In [1]: import numpy as np

In [2]: np.set_printoptions(precision=3, suppress=True, linewidth=100)

In [3]: def rd(a):
   ...:     return np.round(a, 3) + 0
   ...: 

In [4]: F = np.load("w.npy")

In [5]: F
Out[5]: 
array([[ 0,  0,  0,  0,  0,  0,  0,  0,  0,  0,  0,  0],
       [ 0,  0,  0,  0,  0,  0,  0,  0,  0,  0,  0, -5],
       [ 0,  0,  0,  0,  0, -3,  0,  0,  0,  0,  0,  0],
       [ 0,  0,  0,  0,  0,  0,  0,  0,  0,  0,  0,  0],
       [ 0,  0,  0, -3,  0,  0,  0,  0,  0,  0,  0,  0],
       [ 0,  0,  0,  0,  0,  0,  0,  0,  0,  0,  0,  0],
       [ 0,  0,  0,  0,  0,  0,  0,  0,  0,  0,  0,  0],
       [ 0,  0,  0,  0,  0,  0,  0,  0,  0,  0,  0,  0],
       [ 0,  0,  0,  0,  0,  0,  0,  0,  0,  0, -3,  0],
       [ 0,  0,  0,  0,  0,  0,  0,  4,  0,  0,  0,  0],
       [ 0, -2,  0,  0,  0,  0,  0,  0,  0,  0,  0,  0],
       [ 0,  0,  1,  0,  0,  0,  0,  0,  0,  0,  0,  0]])

In [6]: U, sv, vt = np.linalg.svd(F)

In [7]: V = vt[:(sv > 1e-8).sum()]

In [8]: rng = np.random.default_rng(485)

In [9]: x = F[0] + 2 * F[11] + rng.integers(2) * np.eye(12)[10]

In [10]: x
Out[10]: array([0., 0., 2., 0., 0., 0., 0., 0., 0., 0., 1., 0.])

In [11]: np.linalg.matrix_rank(np.vstack([F, x]))
Out[11]: np.int64(7)

In [12]: np.diag(V.T @ V)
Out[12]: array([0., 1., 1., 1., 0., 1., 0., 1., 0., 0., 1., 1.])

In [13]: np.allclose(V.T @ V @ x, x)
Out[13]: True

In [14]: f = np.array([2, -1])

In [15]: np.polyval(f, F[3])
Out[15]: array([-1, -1, -1, -1, -1, -1, -1, -1, -1, -1, -1, -1])

In [16]: np.cross(F[3, :3], F[8, :3])
Out[16]: array([0, 0, 0])

In [17]: U, sv, vt = np.linalg.svd(F)

In [18]: np.argmax(sv[:-1] / (sv[1:] + 1e-6)) + 1
Out[18]: np.int64(7)

In [19]: B = U[:, :7] @ np.diag(sv[:7]) @ vt[:7]

In [20]: B
Out[20]: 
array([[ 0.,  0.,  0.,  0.,  0.,  0.,  0.,  0.,  0.,  0.,  0.,  0.],
       [ 0.,  0.,  0.,  0.,  0.,  0.,  0.,  0.,  0.,  0.,  0., -5.],
       [ 0.,  0.,  0.,  0.,  0., -3.,  0.,  0.,  0.,  0.,  0.,  0.],
       [ 0.,  0.,  0.,  0.,  0.,  0.,  0.,  0.,  0.,  0.,  0.,  0.],
       [ 0.,  0.,  0., -3.,  0.,  0.,  0.,  0.,  0.,  0.,  0.,  0.],
       [ 0.,  0.,  0.,  0.,  0.,  0.,  0.,  0.,  0.,  0.,  0.,  0.],
       [ 0.,  0.,  0.,  0.,  0.,  0.,  0.,  0.,  0.,  0.,  0.,  0.],
       [ 0.,  0.,  0.,  0.,  0.,  0.,  0.,  0.,  0.,  0.,  0.,  0.],
       [ 0.,  0.,  0.,  0.,  0.,  0.,  0.,  0.,  0.,  0., -3.,  0.],
       [ 0.,  0.,  0.,  0.,  0.,  0.,  0.,  4.,  0.,  0.,  0.,  0.],
       [ 0., -2.,  0.,  0.,  0.,  0.,  0.,  0.,  0.,  0.,  0.,  0.],
       [ 0.,  0.,  1.,  0.,  0.,  0.,  0.,  0.,  0.,  0.,  0.,  0.]])

In [21]: np.abs(F - B).max()
Out[21]: np.float64(0.0)

In [22]: rd(np.linalg.norm(F, 2) / np.linalg.norm(F))
Out[22]: np.float64(0.585)

In [23]: [round(float(x), 3) for x in np.linalg.svd(F, compute_uv=False)[:3]]
Out[23]: [5.0, 4.0, 3.0]

In [24]: np.linalg.matrix_rank(F, rtol=0.1)
Out[24]: np.int64(7)

In [25]: np.argsort(-np.linalg.norm(F, axis=0).round(6), kind="stable")[:3]
Out[25]: array([11,  7,  3])

In [26]: A = np.load("dump.npy")

In [27]: A
Out[27]: 
array([[1.   , 0.5  , 0.25 , 0.125, 0.062, 0.031, 0.016, 0.008],
       [0.5  , 1.   , 0.5  , 0.25 , 0.125, 0.062, 0.031, 0.016],
       [0.25 , 0.5  , 1.   , 0.5  , 0.25 , 0.125, 0.062, 0.031],
       [0.125, 0.25 , 0.5  , 1.   , 0.5  , 0.25 , 0.125, 0.062],
       [0.062, 0.125, 0.25 , 0.5  , 1.   , 0.5  , 0.25 , 0.125],
       [0.031, 0.062, 0.125, 0.25 , 0.5  , 1.   , 0.5  , 0.25 ],
       [0.016, 0.031, 0.062, 0.125, 0.25 , 0.5  , 1.   , 0.5  ],
       [0.008, 0.016, 0.031, 0.062, 0.125, 0.25 , 0.5  , 1.   ]])

In [28]: # equal to its transpose

In [29]: x = np.array([-2, -3, 0, -1, -3, -3, 2, -2])

In [30]: A @ np.eye(8)[5]
Out[30]: array([0.031, 0.062, 0.125, 0.25 , 0.5  , 1.   , 0.5  , 0.25 ])

In [31]: rd(A @ (2 * x))
Out[31]: array([ -7.776,  -9.562,  -7.126,  -8.248, -10.498,  -8.996,  -3.   ,  -4.502])

In [32]: rd(A @ np.ones(8))
Out[32]: array([1.992, 2.484, 2.718, 2.812, 2.812, 2.718, 2.484, 1.992])

In [33]: rd(np.einsum("ij,j->i", A, x))
Out[33]: array([-3.888, -4.781, -3.563, -4.124, -5.249, -4.498, -1.5  , -2.251])

In [34]: def softmax(z):
    ...:     e = np.exp(z - z.max(axis=-1, keepdims=True))
    ...:     return e / e.sum(axis=-1, keepdims=True)
    ...: 

In [35]: rd(softmax(A[3]))
Out[35]: array([0.095, 0.108, 0.138, 0.228, 0.138, 0.108, 0.095, 0.089])

In [36]: rd(softmax(A[3] + 4))
Out[36]: array([0.095, 0.108, 0.138, 0.228, 0.138, 0.108, 0.095, 0.089])

In [37]: rd(softmax(10 * A[3]))
Out[37]: array([0.   , 0.001, 0.007, 0.985, 0.007, 0.001, 0.   , 0.   ])

In [38]: att = A @ A.T / np.sqrt(8)

In [39]: rd(softmax(att)[3] @ A)
Out[39]: array([0.238, 0.316, 0.369, 0.394, 0.379, 0.34 , 0.289, 0.219])

In [40]: softmax(att).round(6).argmax(axis=1)
Out[40]: array([0, 1, 2, 3, 4, 5, 6, 7])

In [41]: x = np.array([2, 3, 3, 2, 0, 3, 2, 2])

In [42]: y = A @ x

In [43]: beta, lr = np.zeros(8), 1 / np.linalg.norm(A, 2) ** 2

In [44]: for i in range(250):
    ...:     beta -= lr * A.T @ (A @ beta - y)
    ...:     if i % 50 == 0: print(i, round(np.linalg.norm(A @ beta - y), 3))
    ...: 
0 2.3
50 0.216
100 0.079
150 0.031
200 0.012

In [45]: rd(beta)
Out[45]: array([2.001, 2.998, 3.004, 1.994, 0.007, 2.993, 2.006, 1.997])

In [46]: Lm = np.linalg.cholesky(A)

In [47]: rd(np.prod(np.diag(Lm)) ** 2), rd(np.linalg.det(A))
Out[47]: (np.float64(0.133), np.float64(0.133))

In [48]: rd(np.diag(Lm) ** 2)
Out[48]: array([1.  , 0.75, 0.75, 0.75, 0.75, 0.75, 0.75, 0.75])

In [49]: A / np.sqrt(np.outer(np.diag(A), np.diag(A)))
Out[49]: 
array([[1.   , 0.5  , 0.25 , 0.125, 0.062, 0.031, 0.016, 0.008],
       [0.5  , 1.   , 0.5  , 0.25 , 0.125, 0.062, 0.031, 0.016],
       [0.25 , 0.5  , 1.   , 0.5  , 0.25 , 0.125, 0.062, 0.031],
       [0.125, 0.25 , 0.5  , 1.   , 0.5  , 0.25 , 0.125, 0.062],
       [0.062, 0.125, 0.25 , 0.5  , 1.   , 0.5  , 0.25 , 0.125],
       [0.031, 0.062, 0.125, 0.25 , 0.5  , 1.   , 0.5  , 0.25 ],
       [0.016, 0.031, 0.062, 0.125, 0.25 , 0.5  , 1.   , 0.5  ],
       [0.008, 0.016, 0.031, 0.062, 0.125, 0.25 , 0.5  , 1.   ]])

In [50]: rd(Lm @ Lm.T)
Out[50]: 
array([[1.   , 0.5  , 0.25 , 0.125, 0.062, 0.031, 0.016, 0.008],
       [0.5  , 1.   , 0.5  , 0.25 , 0.125, 0.062, 0.031, 0.016],
       [0.25 , 0.5  , 1.   , 0.5  , 0.25 , 0.125, 0.062, 0.031],
       [0.125, 0.25 , 0.5  , 1.   , 0.5  , 0.25 , 0.125, 0.062],
       [0.062, 0.125, 0.25 , 0.5  , 1.   , 0.5  , 0.25 , 0.125],
       [0.031, 0.062, 0.125, 0.25 , 0.5  , 1.   , 0.5  , 0.25 ],
       [0.016, 0.031, 0.062, 0.125, 0.25 , 0.5  , 1.   , 0.5  ],
       [0.008, 0.016, 0.031, 0.062, 0.125, 0.25 , 0.5  , 1.   ]])

In [51]: rd(Lm)
Out[51]: 
array([[1.   , 0.   , 0.   , 0.   , 0.   , 0.   , 0.   , 0.   ],
       [0.5  , 0.866, 0.   , 0.   , 0.   , 0.   , 0.   , 0.   ],
       [0.25 , 0.433, 0.866, 0.   , 0.   , 0.   , 0.   , 0.   ],
       [0.125, 0.217, 0.433, 0.866, 0.   , 0.   , 0.   , 0.   ],
       [0.062, 0.109, 0.217, 0.433, 0.866, 0.   , 0.   , 0.   ],
       [0.031, 0.054, 0.109, 0.217, 0.433, 0.866, 0.   , 0.   ],
       [0.016, 0.027, 0.054, 0.109, 0.217, 0.433, 0.866, 0.   ],
       [0.008, 0.014, 0.027, 0.054, 0.109, 0.217, 0.433, 0.866]])

In [52]: m1 = np.load("sample13.npy")

In [53]: m1
Out[53]: 
array([[ 0.096, -0.02 ,  0.032,  0.678, -0.014,  0.026, -1.328, -2.642],
       [-1.365,  0.046, -0.016,  4.783, -0.055,  0.331, -1.548, -0.129],
       [-0.331, -0.03 , -0.131, -0.945, -0.062, -0.141,  0.306,  0.787],
       [-0.32 ,  0.011, -0.048, -5.294,  0.199,  0.242, -0.569,  3.446],
       [-0.403,  0.011,  0.045, 13.26 ,  0.07 ,  0.18 , -0.985, -2.267],
       [-0.857,  0.018, -0.134,  5.605,  0.187, -0.151, -1.26 , -1.412],
       [ 0.81 , -0.011, -0.123,  0.023, -0.104,  0.016,  0.787,  3.375],
       [-1.109,  0.008,  0.028,  2.323,  0.071,  0.181,  0.221, -1.473],
       [-0.341,  0.029,  0.081, -3.003, -0.227,  0.525,  2.084, -1.894],
       [-1.178,  0.022,  0.074,  2.954, -0.031,  0.041, -0.791, -0.347],
       [ 0.42 ,  0.   , -0.002,  5.939, -0.014,  0.384, -1.011, -0.876],
       [ 0.56 , -0.019, -0.025,  8.73 ,  0.048, -0.066,  0.884, -0.937],
       [-0.189,  0.002, -0.085, -6.595, -0.198, -0.388, -1.552, -0.487],
       [ 0.213, -0.013,  0.198, -0.644,  0.083,  0.05 , -1.41 ,  4.388],
       [-0.059, -0.053, -0.055,  1.88 , -0.225, -0.581, -0.563,  2.103],
       [ 0.435,  0.038,  0.062,  1.03 , -0.066, -0.417,  0.333,  1.758],
       [ 0.27 , -0.016,  0.086,  3.118, -0.011, -0.263,  1.954,  0.376],
       [-0.461, -0.028, -0.169,  9.261,  0.151,  0.172,  0.575,  4.841],
       [-0.637, -0.014,  0.065,  0.857, -0.051,  0.413, -0.041, -3.194],
       [ 0.385,  0.034,  0.027,  0.784, -0.032, -0.152,  2.133,  1.802],
       [ 0.759,  0.031, -0.036, -8.461, -0.242,  0.113,  2.836,  3.253],
       [-0.603,  0.033,  0.114,  2.576,  0.086, -0.053,  0.518,  3.36 ],
       [-0.254,  0.065,  0.012,  2.987,  0.132,  0.398,  1.548, -0.881]])

In [54]: basis = m1[[19, 6]].astype(float)

In [55]: for _ in range(5):
    ...:     lab = np.linalg.norm(m1[:, None] - basis, axis=-1).argmin(axis=1)
    ...:     basis = np.array([m1[lab == j].mean(axis=0) for j in range(2)])
    ...: 

In [56]: lab
Out[56]: array([0, 0, 1, 1, 0, 0, 1, 0, 1, 0, 0, 0, 1, 1, 0, 0, 0, 0, 0, 1, 1, 0, 0])

In [57]: rd(basis[1] - basis[0])
Out[57]: array([ 0.466,  0.001, -0.022, -7.416, -0.091, -0.007,  0.676,  1.948])

In [58]: np.bincount(lab)
Out[58]: array([15,  8])

In [59]: W0 = np.loadtxt("test0.csv", delimiter=",")

In [60]: W0
Out[60]: 
array([[ 9. ,  0.6, -0.5, -0.8,  0.9, -0.6, -0.2, -1.2,  0.4, -1.1, -0.8,  1.2,  0.3, -0.7, -0.7],
       [ 1. ,  0.5,  1.1,  0.2,  1.3, -2.1,  0.4,  1.1, -0.1,  0.1, -1.2,  1.9, -0.9, -1.4, -0.1],
       [12. ,  1.2, -0.3, -0.8,  0.6, -0.4, -0.7, -1.5, -0.1,  2. ,  0.1, -0.5, -0.4, -0.9, -0.4],
       [ 3. , -2. ,  0.1,  0.9, -0.9,  1. ,  0.8, -0.2,  1.2,  0.6, -0.1, -0.9, -0.1, -1.6, -1.2],
       [ 0. , -0.1,  1.2,  1.8, -0.9,  0.6, -0.1,  1. ,  0.4, -0.5, -1.1,  0.4,  0.1,  2.4, -0.9],
       [-2. , -0.8,  1.7, -0.6, -0.6, -0.8, -0.6, -0.6, -0.9, -1.5, -1. , -0.3,  0. ,  2.1, -0.7],
       [-6. , -1.7, -0.2,  0.1, -1.9,  0.1, -0.8,  1. , -0.6, -1. , -0.2,  0.8,  0.1, -1. , -0.2],
       [-8. , -1.3, -2.2,  0.6, -0.7,  1. , -0.4,  0.6,  1. , -1.3, -2. , -0.8,  1.5, -0.4, -1.9]])

In [61]: # column 0 dominates

In [62]: w1 = np.array([[2, 1, 2, 0],
    ...:     [1, 0, 0, 1],
    ...:     [0, 0, 1, 1],
    ...:     [1, 1, 2, 2],
    ...:     [2, 2, 1, 0],
    ...:     [0, 2, 1, 1],
    ...:     [2, 2, 1, 0],
    ...:     [1, 1, 1, 0],
    ...:     [1, 0, 2, 0],
    ...:     [0, 0, 2, 1],
    ...:     [0, 1, 1, 1],
    ...:     [2, 2, 1, 1],
    ...:     [0, 2, 0, 0],
    ...:     [2, 0, 1, 0],
    ...:     [2, 0, 2, 1]])

In [63]: beta = np.array([-3, 2, 3, 0])

In [64]: H = np.maximum(W0 @ w1 + beta, 0)

In [65]: (H > 0).astype(int)
Out[65]: 
array([[1, 1, 1, 0],
       [1, 1, 1, 1],
       [1, 1, 1, 1],
       [0, 1, 1, 0],
       [1, 1, 1, 1],
       [0, 0, 0, 0],
       [0, 0, 0, 0],
       [0, 0, 0, 0]])

In [66]: rd(H)
Out[66]: 
array([[15. , 11.4, 14.7,  0. ],
       [ 4.9,  4.3,  6.3,  0.6],
       [16. ,  9. , 24.8,  0.1],
       [ 0. ,  5.4, 10.2,  0. ],
       [ 1.9,  3.9,  8.1,  3.2],
       [ 0. ,  0. ,  0. ,  0. ],
       [ 0. ,  0. ,  0. ,  0. ],
       [ 0. ,  0. ,  0. ,  0. ]])

In [67]: (H > 0).mean(axis=0)
Out[67]: array([0.5  , 0.625, 0.625, 0.375])

In [68]: basis = np.array([[-3, 5], [2, 1], [-2, -4], [3, -1]])

In [69]: w1 @ basis
Out[69]: 
array([[-8,  3],
       [ 0,  4],
       [ 1, -5],
       [ 1, -4],
       [-4,  8],
       [ 5, -3],
       [-4,  8],
       [-3,  2],
       [-7, -3],
       [-1, -9],
       [ 3, -4],
       [-1,  7],
       [ 4,  2],
       [-8,  6],
       [-7,  1]])
